$ python3 -q
>>> import numpy as np
>>> from numpy import linalg as LA
>>> np.set_printoptions(precision=3, suppress=True, linewidth=100)
>>> def rnd(a):
...     return np.round(a, 3) + 0
... 
>>> E = np.loadtxt("w.csv", delimiter=",")
>>> print(E)
[[ 4. -3.  0.  0.  0.  0.]
 [ 4. -5.  0.  0.  0.  0.]
 [-2. -4.  0.  0.  0.  0.]
 [ 0.  0.  4. -3.  0.  0.]
 [ 0.  0.  4. -5.  0.  0.]
 [ 0.  0. -2. -4.  0.  0.]
 [ 0.  0.  0.  0.  4. -3.]
 [ 0.  0.  0.  0.  4. -5.]
 [ 0.  0.  0.  0. -2. -4.]]
>>> M2 = E / np.sqrt((E ** 2).mean(axis=1, keepdims=True))
>>> print(LA.matrix_rank(E - E.mean(axis=1, keepdims=True)))
5
>>> print(rnd(E - E.mean(axis=1, keepdims=True)))
[[ 3.833 -3.167 -0.167 -0.167 -0.167 -0.167]
 [ 4.167 -4.833  0.167  0.167  0.167  0.167]
 [-1.    -3.     1.     1.     1.     1.   ]
 [-0.167 -0.167  3.833 -3.167 -0.167 -0.167]
 [ 0.167  0.167  4.167 -4.833  0.167  0.167]
 [ 1.     1.    -1.    -3.     1.     1.   ]
 [-0.167 -0.167 -0.167 -0.167  3.833 -3.167]
 [ 0.167  0.167  0.167  0.167  4.167 -4.833]
 [ 1.     1.     1.     1.    -1.    -3.   ]]
>>> print(rnd(M2[8]))
[ 0.     0.     0.     0.    -1.095 -2.191]
>>> M2 = np.array([[0, 0, 1], [2, 0, -2], [2, 0, 1], [2, 0, 0], [1, 0, 0], [-2, 2, 2]])
>>> print(np.einsum("ij,ij->i", E, E))
[25. 41. 20. 25. 41. 20. 25. 41. 20.]
>>> print(M2.T @ E.T)
[[ -6. -10.  -8.   2.  -2. -12.  10.  14.   6.]
 [  0.   0.   0.   0.   0.   0.  -6. -10.  -8.]
 [ 10.  14.   6.   4.   4.  -2.  -6. -10.  -8.]]
>>> print(np.vstack([E, M2.T]).shape)
(12, 6)
>>> print(LA.matrix_rank(E @ M2))
3
>>> print(np.einsum("ik,kj->ij", E, M2))
[[ -6.   0.  10.]
 [-10.   0.  14.]
 [ -8.   0.   6.]
 [  2.   0.   4.]
 [ -2.   0.   4.]
 [-12.   0.  -2.]
 [ 10.  -6.  -6.]
 [ 14. -10. -10.]
 [  6.  -8.  -8.]]
>>> print(E @ M2)
[[ -6.   0.  10.]
 [-10.   0.  14.]
 [ -8.   0.   6.]
 [  2.   0.   4.]
 [ -2.   0.   4.]
 [-12.   0.  -2.]
 [ 10.  -6.  -6.]
 [ 14. -10. -10.]
 [  6.  -8.  -8.]]
>>> print(LA.matrix_rank(np.vstack([E, M2.T])))
6
>>> x = np.array([0, 1, 1, 0, 0, 1])
>>> y = E @ x
>>> beta, lr = np.zeros(6), 1 / LA.norm(E, 2) ** 2
>>> for i in range(5):
...     beta -= lr * E.T @ (E @ beta - y)
...     if i % 1 == 0: print(i, round(LA.norm(E @ beta - y), 3))
... 
0 3.638
1 2.675
2 1.967
3 1.446
4 1.063
>>> print(rnd(beta))
[-0.103  0.923  0.862 -0.103 -0.103  0.923]
>>> rng = np.random.default_rng(1393)
>>> M2 = E + rng.integers(-2, 3, (9, 3)) @ rng.integers(-2, 3, (3, 6))
>>> print(M2)
[[ 3. -9.  0.  6.  0. -4.]
 [ 3. -3.  6.  3.  3.  1.]
 [-1. -3.  5.  2. -1.  0.]
 [-5. -2.  0. -1.  8.  0.]
 [-3.  2.  4. -5.  6.  2.]
 [-2. -4. -6. -2.  2. -2.]
 [ 4. -2. -2. -2. -4. -5.]
 [ 2.  0. -4. -4.  0. -5.]
 [ 3. -4. -4. -1. -9. -7.]]
>>> print(LA.matrix_rank(M2 - E, tol=1e-8))
3
>>> feats = np.load("out0.npy")
>>> print(feats)
[[-2 -1  0  0 -1  0  0 -1]
 [ 1 -1 -1  0  2  0  0  0]
 [ 2  2 -1  0  1  0  0 -1]
 [ 0  0  0  0  0  1  0  0]
 [-1 -1  2  0  2  0  0  0]
 [ 0  0  0  1  0 -1 -2  0]
 [ 0  0  0 -1  0 -1  2  0]
 [-2  1  0  0 -1  0  0  2]]
>>> # rows and columns are dependent
>>> blk = np.stack([E, 2 * E, E[::-1]])
>>> print(LA.matrix_rank(blk))
[6 6 6]
>>> print(rnd(np.abs(LA.eigvals(feats)).max()))
2.791
>>> print(np.allclose(feats @ feats.T, feats.T @ feats))
False
>>> left, s, vt = LA.svd(feats)
>>> evecs = vt[:(s > 1e-8).sum()]
>>> x = feats[3] + 5 * feats[1] + rng.integers(2) * np.eye(8)[6]
>>> print(x)
[ 5. -5. -5.  0. 10.  1.  1.  0.]
>>> print(rnd(np.diag(evecs.T @ evecs)))
[1.  1.  1.  0.2 1.  1.  0.8 1. ]
>>> print(np.allclose(evecs.T @ evecs @ x, x))
False
>>> print(rnd(evecs.T @ evecs))
[[ 1.   0.   0.   0.   0.   0.   0.   0. ]
 [ 0.   1.   0.   0.   0.   0.   0.   0. ]
 [ 0.   0.   1.   0.   0.   0.   0.   0. ]
 [ 0.   0.   0.   0.2  0.   0.  -0.4  0. ]
 [ 0.   0.   0.   0.   1.   0.   0.   0. ]
 [ 0.   0.   0.   0.   0.   1.   0.   0. ]
 [ 0.   0.   0.  -0.4  0.   0.   0.8  0. ]
 [ 0.   0.   0.   0.   0.   0.   0.   1. ]]
>>> print(rnd(LA.norm(feats[4], 1)), rnd(LA.norm(feats[4], np.inf)))
6.0 2.0
>>> print(rnd(LA.norm(feats, 2)))
4.638
>>> print(rnd(LA.norm(feats[4] - feats[2])))
5.385
>>> print(rnd(LA.norm(feats, 1)), rnd(LA.norm(feats, np.inf)))
8.0 7.0
>>> print(rnd(LA.norm(feats, axis=0)))
[3.742 2.828 2.449 1.414 3.317 1.732 2.828 2.449]
>>> print(rnd(LA.norm(feats, "nuc")))
18.544
>>> A = np.loadtxt("m.csv", delimiter=",")
>>> print(A)
[[ 0.  0.  0.  0.  0.]
 [-3.  0.  0.  0.  0.]
 [ 0.  0.  0.  0.  0.]
 [ 0.  0.  3.  0.  0.]
 [ 0.  2.  0.  0.  0.]]
>>> t = np.radians(15)
>>> R = np.eye(5)
>>> R[2, 2] = R[0, 0] = np.cos(t)
>>> R[2, 0], R[0, 2] = -np.sin(t), np.sin(t)
>>> print(rnd(R))
[[ 0.966  0.     0.259  0.     0.   ]
 [ 0.     1.     0.     0.     0.   ]
 [-0.259  0.     0.966  0.     0.   ]
 [ 0.     0.     0.     1.     0.   ]
 [ 0.     0.     0.     0.     1.   ]]
>>> M2 = A @ R.T
>>> print(rnd(LA.svd(A, compute_uv=False)), rnd(LA.svd(M2, compute_uv=False)))
[3. 3. 2. 0. 0.] [3. 3. 2. 0. 0.]
>>> print(np.allclose(LA.norm(A, axis=1), LA.norm(M2, axis=1)))
True
>>> print(rnd(M2))
[[ 0.     0.     0.     0.     0.   ]
 [-2.898  0.     0.776  0.     0.   ]
 [ 0.     0.     0.     0.     0.   ]
 [ 0.776  0.     2.898  0.     0.   ]
 [ 0.     2.     0.     0.     0.   ]]
